% python3 -q
>>> import numpy as np
>>> np.set_printoptions(suppress=True, linewidth=120)
>>> B = np.array([[3, -1, 2], [1, 3, 0], [0, 3, -2]])
>>> B[-1] = B[0]
>>> m1 = B + 0.1 * np.eye(3)
>>> m1
array([[ 3.1, -1. ,  2. ],
       [ 1. ,  3.1,  0. ],
       [ 3. , -1. ,  2.1]])
>>> left, sig, Vh = np.linalg.svd(m1)
>>> sig.round(2)
array([5.39, 3.26, 0.1 ])
>>> B = left[:, :2] @ np.diag(sig[:2]) @ Vh[:2]
>>> round(float(np.linalg.norm(m1 - B) / np.linalg.norm(m1)), 2)
0.02
>>> B.round(2) + 0
array([[ 3.07, -0.99,  2.06],
       [ 1.  ,  3.1 ,  0.  ],
       [ 3.03, -1.01,  2.04]])
>>> np.linalg.matrix_rank(B)
np.int64(2)
>>> Q, r_ = np.linalg.qr(m1)
>>> print(np.round(Q @ r_, 2) + 0)
[[ 3.1 -1.   2. ]
 [ 1.   3.1  0. ]
 [ 3.  -1.   2.1]]
>>> np.round(np.abs(np.diag(r_)), 2)
array([4.43, 3.34, 0.11])
>>> np.round(np.trace(Q @ Q.T), 2)
np.float64(3.0)
>>> theta = np.radians(135)
>>> r_ = np.eye(3)
>>> r_[0, 0] = r_[2, 2] = np.cos(theta)
>>> r_[0, 2], r_[2, 0] = -np.sin(theta), np.sin(theta)
>>> r_.round(2)
array([[-0.71,  0.  , -0.71],
       [ 0.  ,  1.  ,  0.  ],
       [ 0.71,  0.  , -0.71]])
>>> B = m1 @ r_.T
>>> np.allclose(np.linalg.norm(m1, axis=1), np.linalg.norm(B, axis=1))
True
>>> np.round(np.linalg.det(r_), 2), np.round(np.trace(r_), 2)
(np.float64(1.0), np.float64(-0.41))
>>> np.allclose(m1 @ m1.T, B @ B.T)
True
>>> np.round(np.abs(B - m1).max(axis=0), 2)
array([6.71, 0.  , 1.46])
>>> np.round(np.linalg.svd(m1, compute_uv=False), 2), np.round(np.linalg.svd(B, compute_uv=False), 2)
(array([5.39, 3.26, 0.1 ]), array([5.39, 3.26, 0.1 ]))
